$ ipython --no-banner

In [1]: import numpy as np

In [2]: np.set_printoptions(precision=2, suppress=True, linewidth=160)

In [3]: W0 = np.array([[4, 0, 9, 5, 7, 5],
   ...:     [4, 5, 6, 7, 2, 2],
   ...:     [0, 3, 2, 1, 1, 8],
   ...:     [8, 5, 7, 2, 4, 6],
   ...:     [4, 1, 0, 0, 8, 1],
   ...:     [7, 7, 8, 5, 4, 4],
   ...:     [5, 2, 4, 6, 3, 8],
   ...:     [3, 4, 1, 8, 3, 4]])

In [4]: W0
Out[4]: 
array([[4, 0, 9, 5, 7, 5],
       [4, 5, 6, 7, 2, 2],
       [0, 3, 2, 1, 1, 8],
       [8, 5, 7, 2, 4, 6],
       [4, 1, 0, 0, 8, 1],
       [7, 7, 8, 5, 4, 4],
       [5, 2, 4, 6, 3, 8],
       [3, 4, 1, 8, 3, 4]])

In [5]: rng = np.random.default_rng(13)

In [6]: labels = rng.permutation(6)

In [7]: M2 = W0[:, labels] * rng.choice([-1, 1], 6)

In [8]: M2
Out[8]: 
array([[ 4,  9, -5, -5,  0,  7],
       [ 4,  6, -2, -7, -5,  2],
       [ 0,  2, -8, -1, -3,  1],
       [ 8,  7, -6, -2, -5,  4],
       [ 4,  0, -1,  0, -1,  8],
       [ 7,  8, -4, -5, -7,  4],
       [ 5,  4, -8, -6, -2,  3],
       [ 3,  1, -4, -8, -4,  3]])

In [9]: Uu, _, Vt = np.linalg.svd(W0.T @ M2)

In [10]: labels
Out[10]: array([0, 2, 5, 3, 1, 4])

In [11]: np.round(np.linalg.lstsq(W0, M2)[0], 2) + 0
Out[11]: 
array([[ 1.,  0.,  0.,  0.,  0.,  0.],
       [ 0.,  0.,  0.,  0., -1.,  0.],
       [ 0.,  1.,  0.,  0.,  0.,  0.],
       [ 0.,  0.,  0., -1.,  0.,  0.],
       [ 0.,  0.,  0.,  0.,  0.,  1.],
       [ 0.,  0., -1.,  0.,  0.,  0.]])

In [12]: np.round(Uu @ Vt, 2) + 0
Out[12]: 
array([[ 1.,  0.,  0.,  0.,  0.,  0.],
       [ 0.,  0.,  0.,  0., -1.,  0.],
       [ 0.,  1.,  0.,  0.,  0.,  0.],
       [ 0.,  0.,  0., -1.,  0.,  0.],
       [ 0.,  0.,  0.,  0.,  0.,  1.],
       [ 0.,  0., -1.,  0.,  0.,  0.]])

In [13]: proj = W0 @ np.linalg.solve(W0.T @ W0, W0.T)

In [14]: np.round(proj @ W0[:, 0], 2) + 0
Out[14]: array([4., 4., 0., 8., 4., 7., 5., 3.])

In [15]: K = np.array([[0, 0, 0, 1], [0, 0, 1, 0], [0, 1, 0, 0], [1, 0, 0, 0]])

In [16]: # symmetric

In [17]: Q, Rm = np.linalg.qr(K)

In [18]: np.abs(np.diag(Rm))
Out[18]: array([1., 1., 1., 1.])

In [19]: Q @ Rm
Out[19]: 
array([[0., 0., 0., 1.],
       [0., 0., 1., 0.],
       [0., 1., 0., 0.],
       [1., 0., 0., 0.]])

In [20]: np.allclose(Rm.T @ Rm, K.T @ K)
Out[20]: True

In [21]: M2 = K + rng.integers(-2, 3, (4, 1)) @ rng.integers(-2, 3, (1, 4))

In [22]: M2
Out[22]: 
array([[-4,  4,  4, -3],
       [-2,  2,  3, -2],
       [-2,  3,  2, -2],
       [-1,  2,  2, -2]])

In [23]: np.abs(M2 - K).sum(axis=1)
Out[23]: array([16,  8,  8,  8])

In [24]: np.round(np.linalg.svd(M2 - K, compute_uv=False), 2) + 0
Out[24]: array([10.58,  0.  ,  0.  ,  0.  ])

In [25]: M2 - K
Out[25]: 
array([[-4,  4,  4, -4],
       [-2,  2,  2, -2],
       [-2,  2,  2, -2],
       [-2,  2,  2, -2]])

In [26]: np.linalg.matrix_rank(M2 - K, tol=1e-8)
Out[26]: np.int64(1)

In [27]: np.trace(K)
Out[27]: np.int64(0)

In [28]: K @ K
Out[28]: 
array([[1, 0, 0, 0],
       [0, 1, 0, 0],
       [0, 0, 1, 0],
       [0, 0, 0, 1]])

In [29]: (K - K.T) / 2
Out[29]: 
array([[0., 0., 0., 0.],
       [0., 0., 0., 0.],
       [0., 0., 0., 0.],
       [0., 0., 0., 0.]])

In [30]: np.sort(np.abs(np.linalg.eigvals(K)))
Out[30]: array([1., 1., 1., 1.])

In [31]: np.allclose(K @ K.T, K.T @ K)
Out[31]: True
